>>> import numpy as np
>>> from numpy import linalg as LA
>>> np.set_printoptions(suppress=True, linewidth=100)
>>> F = np.load("m.npy")
>>> F
array([[ 0,  3,  1,  3],
       [ 3,  2, -2, -3],
       [-1,  1, -1, -3]])
>>> x = np.array([7, -5, 8, 8])
>>> h = np.maximum(F @ x, 0)
>>> h
array([17,  0,  0])
>>> np.maximum(F @ x, 0) - np.maximum(-F @ x, 0)
array([ 17, -29, -44])
>>> np.round(np.tanh(F @ x), 2)
array([ 1., -1., -1.])
>>> r0 = np.array([1, 1, -3, 1])
>>> data = np.array([np.roll(r0, i) for i in range(4)])
>>> data
array([[ 1,  1, -3,  1],
       [ 1,  1,  1, -3],
       [-3,  1,  1,  1],
       [ 1, -3,  1,  1]])
>>> w, vecs = LA.eigh(data)
>>> np.round(vecs @ np.diag(w) @ vecs.T, 2)
array([[ 1.,  1., -3.,  1.],
       [ 1.,  1.,  1., -3.],
       [-3.,  1.,  1.,  1.],
       [ 1., -3.,  1.,  1.]])
>>> np.round(vecs.T @ data @ vecs, 2) + 0
array([[-4.,  0.,  0.,  0.],
       [ 0.,  0.,  0.,  0.],
       [ 0.,  0.,  4.,  0.],
       [ 0.,  0.,  0.,  4.]])
>>> w.round(2) + 0
array([-4.,  0.,  4.,  4.])
>>> r = LA.matrix_rank(data)
>>> r
np.int64(3)
>>> null = LA.svd(data)[2][r:].T
>>> np.round(null[:, 0] / null[np.abs(null[:, 0]).round(6).argmax(), 0], 2)
array([1., 1., 1., 1.])
>>> [int(LA.matrix_rank(data[:i])) for i in range(1, len(data) + 1)]
[1, 2, 3, 3]
